>>> import numpy as np
>>> import numpy.linalg as la
>>> np.set_printoptions(suppress=True, linewidth=200)
>>> def rnd(a):
...     return np.round(a, 2) + 0
... 
>>> mat = np.load("x.npy")
>>> print(rnd(mat))
[[ 0.04  0.03 -0.44  0.21 -0.05  0.32 -0.37  0.55  0.47]
 [ 0.04  0.03  0.3   0.03 -0.22  0.85  0.36 -0.04 -0.01]
 [ 0.08  0.15  0.75  0.32 -0.11 -0.19 -0.26  0.44 -0.06]
 [-0.27  0.39 -0.22  0.49  0.44  0.05  0.28  0.19 -0.42]
 [ 0.42  0.22  0.13 -0.51  0.65  0.17 -0.12  0.16 -0.04]
 [-0.42  0.37  0.15  0.06  0.15  0.2  -0.55 -0.52  0.18]
 [ 0.39  0.03  0.1   0.46  0.28 -0.14  0.31 -0.31  0.59]
 [-0.35 -0.77  0.18  0.11  0.46  0.13 -0.07  0.07  0.03]
 [ 0.54 -0.23 -0.15  0.37 -0.04  0.17 -0.42 -0.27 -0.47]]
>>> # orthonormal columns
>>> vec = np.array([2, 4, 1, -2, -5, 2, 3, 1, -3])
>>> print(rnd(mat.T @ (mat @ vec)))
[ 2.  4.  1. -2. -5.  2.  3.  1. -3.]
>>> print(rnd(np.sort(np.abs(np.degrees(np.angle(la.eigvals(mat)))))))
[  8.13   8.13  34.49  34.49  77.09  77.09 120.31 120.31 180.  ]
>>> print([p for p in range(1, 25) if np.allclose(la.matrix_power(mat, p), np.eye(9))])
[]
>>> print(rnd(la.det(mat)))
-1.0
>>> print(rnd(np.abs(la.eigvals(mat))))
[1. 1. 1. 1. 1. 1. 1. 1. 1.]
>>> print(rnd(la.norm(vec)), rnd(la.norm(mat @ vec)))
8.54 8.54
>>> M = np.loadtxt("a.csv", delimiter=",")
>>> print(M)
[[0. 3. 5. 5. 1. 5. 5. 5. 5. 5. 4. 4. 1.]
 [0. 0. 1. 3. 2. 1. 5. 4. 5. 0. 4. 5. 2.]
 [0. 0. 0. 1. 2. 3. 4. 4. 5. 3. 0. 2. 3.]
 [0. 0. 0. 0. 1. 5. 1. 0. 0. 3. 5. 2. 4.]
 [0. 0. 0. 0. 0. 0. 0. 3. 0. 0. 0. 1. 0.]
 [0. 0. 0. 0. 0. 0. 5. 1. 3. 2. 4. 2. 4.]
 [0. 0. 0. 0. 0. 0. 0. 5. 0. 5. 0. 0. 5.]
 [0. 0. 0. 0. 0. 0. 0. 0. 0. 5. 1. 1. 5.]
 [0. 0. 0. 0. 0. 0. 0. 0. 0. 1. 5. 4. 3.]
 [0. 0. 0. 0. 0. 0. 0. 0. 0. 0. 3. 1. 3.]
 [0. 0. 0. 0. 0. 0. 0. 0. 0. 0. 0. 4. 2.]
 [0. 0. 0. 0. 0. 0. 0. 0. 0. 0. 0. 0. 3.]
 [0. 0. 0. 0. 0. 0. 0. 0. 0. 0. 0. 0. 0.]]
>>> Uu, s, Vh = la.svd(M)
>>> print(np.argmax(s[:-1] / (s[1:] + 1e-6)) + 1)
10
>>> other = Uu[:, :10] @ np.diag(s[:10]) @ Vh[:10]
>>> print(la.matrix_rank(M, rtol=0.05))
9
>>> print(rnd(la.norm(M - other) / la.norm(M)))
0.0
>>> print(rnd(la.norm(M - other, 2)), rnd(s[10]))
0.0 0.0
>>> J = np.loadtxt("dump.csv", delimiter=",")
>>> print(J)
[[-1. -3. -3.  3.  3. -1. -3.  2. -1. -2. -2. -1. -2.]
 [-2. -1. -3. -3.  3.  3. -1. -3.  2. -1. -2. -2. -1.]
 [-1. -2. -1. -3. -3.  3.  3. -1. -3.  2. -1. -2. -2.]
 [-2. -1. -2. -1. -3. -3.  3.  3. -1. -3.  2. -1. -2.]
 [-2. -2. -1. -2. -1. -3. -3.  3.  3. -1. -3.  2. -1.]
 [-1. -2. -2. -1. -2. -1. -3. -3.  3.  3. -1. -3.  2.]
 [ 2. -1. -2. -2. -1. -2. -1. -3. -3.  3.  3. -1. -3.]
 [-3.  2. -1. -2. -2. -1. -2. -1. -3. -3.  3.  3. -1.]
 [-1. -3.  2. -1. -2. -2. -1. -2. -1. -3. -3.  3.  3.]
 [ 3. -1. -3.  2. -1. -2. -2. -1. -2. -1. -3. -3.  3.]
 [ 3.  3. -1. -3.  2. -1. -2. -2. -1. -2. -1. -3. -3.]
 [-3.  3.  3. -1. -3.  2. -1. -2. -2. -1. -2. -1. -3.]
 [-3. -3.  3.  3. -1. -3.  2. -1. -2. -2. -1. -2. -1.]]
>>> print(rnd(np.sort(np.abs(np.fft.fft(J[0])))), rnd(np.sort(la.svd(J, compute_uv=False))))
[ 0.62  0.62  4.91  4.91  5.83  5.83  8.36  8.36  9.43  9.43 11.   12.03 12.03] [ 0.62  0.62  4.91  4.91  5.83  5.83  8.36  8.36  9.43  9.43 11.   12.03 12.03]
>>> print((J @ J)[0])
[-15.  14.   9.   7.  -9. -18.   5.  50.  23. -17.  21.  42.   9.]
>>> print(np.allclose(J @ J.T, J.T @ J))
True
>>> O, V = la.qr(J[:, :9])[0], la.qr(J[:, 9:])[0]
>>> s = la.svd(O.T @ V, compute_uv=False)
>>> print(rnd(la.norm(O @ O.T - V @ V.T, 2)))
1.0
>>> other = np.array([[-3, 3, -2],
...     [-2, 0, 1],
...     [-1, -1, 1],
...     [-2, -2, 0],
...     [-2, 3, 2],
...     [1, -1, -2],
...     [2, 1, 3],
...     [3, -3, -3],
...     [3, 1, -1],
...     [-3, 2, 3],
...     [-3, 2, -1],
...     [-3, -3, 1],
...     [0, 0, -2]])
>>> print(np.einsum("ik,kj->ji", J, other))
[[ 11.  24.  20.  33.  32.  11. -33. -12.   9.   0.  -8.   8.  15.]
 [-11.  19.   3. -14. -24.  18.  31. -20. -24.   7.  29. -21. -15.]
 [-11.   3.  11.  -6. -12.  -4.  15.  -2.  -4. -18.   1.  11.  16.]]
>>> print(la.matrix_rank(J @ other))
3
>>> print(other.T @ J.T)
[[ 11.  24.  20.  33.  32.  11. -33. -12.   9.   0.  -8.   8.  15.]
 [-11.  19.   3. -14. -24.  18.  31. -20. -24.   7.  29. -21. -15.]
 [-11.   3.  11.  -6. -12.  -4.  15.  -2.  -4. -18.   1.  11.  16.]]
>>> print(la.matrix_rank(np.vstack([J, other.T])))
13
>>> print(rnd(la.norm(J) ** 2 / la.norm(J, 2) ** 2))
5.84
>>> print(la.norm(J, axis=1).argmax())
0
>>> print(rnd(la.norm(J, "nuc")))
93.35
>>> print(rnd(la.norm(J, axis=1)))
[8.06 8.06 8.06 8.06 8.06 8.06 8.06 8.06 8.06 8.06 8.06 8.06 8.06]
>>> print(rnd(la.norm(J[6], 1)), rnd(la.norm(J[6], np.inf)))
27.0 3.0
>>> print(rnd(la.norm(J, axis=0)))
[8.06 8.06 8.06 8.06 8.06 8.06 8.06 8.06 8.06 8.06 8.06 8.06 8.06]
>>> print(rnd(la.norm(J, 1)), rnd(la.norm(J, np.inf)))
27.0 27.0
>>> print(rnd(la.norm(J, 2)))
12.03
>>> print(J[6] @ J[4])
-15.0
>>> f = np.array([-3, 1, -3, -3, 3, 3])
>>> v = np.array([1, -2, 1, 0, 0, -2, 2, -1, -2, 2, -2, 1, -1])
>>> K = f[:, None] + v[None, :]
>>> print(K)
[[-2 -5 -2 -3 -3 -5 -1 -4 -5 -1 -5 -2 -4]
 [ 2 -1  2  1  1 -1  3  0 -1  3 -1  2  0]
 [-2 -5 -2 -3 -3 -5 -1 -4 -5 -1 -5 -2 -4]
 [-2 -5 -2 -3 -3 -5 -1 -4 -5 -1 -5 -2 -4]
 [ 4  1  4  3  3  1  5  2  1  5  1  4  2]
 [ 4  1  4  3  3  1  5  2  1  5  1  4  2]]
>>> other = K / la.norm(K, axis=1, keepdims=True)
>>> C2 = other @ other.T
>>> print((np.abs(C2) > 0.9).astype(int))
[[1 0 1 1 0 0]
 [0 1 0 0 0 0]
 [1 0 1 1 0 0]
 [1 0 1 1 0 0]
 [0 0 0 0 1 1]
 [0 0 0 0 1 1]]
>>> print(rnd(np.degrees(np.arccos(np.clip(C2[3, 4], -1, 1)))))
127.4
>>> Uu, s, Vh = la.svd(M)
>>> V = Vh[:(s > 1e-8).sum()]
>>> rng = np.random.default_rng(51843)
>>> vec = M[6] + 5 * M[2] + rng.integers(2) * np.eye(13)[10]
>>> print(vec)
[ 0.  0.  0.  5. 10. 15. 20. 25. 25. 20.  1. 10. 20.]
>>> print(np.allclose(V.T @ V @ vec, vec))
True
>>> th = np.radians(135)
>>> R = np.eye(13)
>>> R[7, 7] = R[8, 8] = np.cos(th)
>>> R[7, 8], R[8, 7] = -np.sin(th), np.sin(th)
>>> other = K @ R.T
>>> print(rnd(other))
[[-2.   -5.   -2.   -3.   -3.   -5.   -1.    6.36  0.71 -1.   -5.   -2.   -4.  ]
 [ 2.   -1.    2.    1.    1.   -1.    3.    0.71  0.71  3.   -1.    2.    0.  ]
 [-2.   -5.   -2.   -3.   -3.   -5.   -1.    6.36  0.71 -1.   -5.   -2.   -4.  ]
 [-2.   -5.   -2.   -3.   -3.   -5.   -1.    6.36  0.71 -1.   -5.   -2.   -4.  ]
 [ 4.    1.    4.    3.    3.    1.    5.   -2.12  0.71  5.    1.    4.    2.  ]
 [ 4.    1.    4.    3.    3.    1.    5.   -2.12  0.71  5.    1.    4.    2.  ]]
>>> print(rnd(la.det(R)), rnd(np.trace(R)))
1.0 9.59
>>> print(np.allclose(la.norm(K, axis=1), la.norm(other, axis=1)))
True
>>> print(np.allclose(K @ K.T, other @ other.T))
True
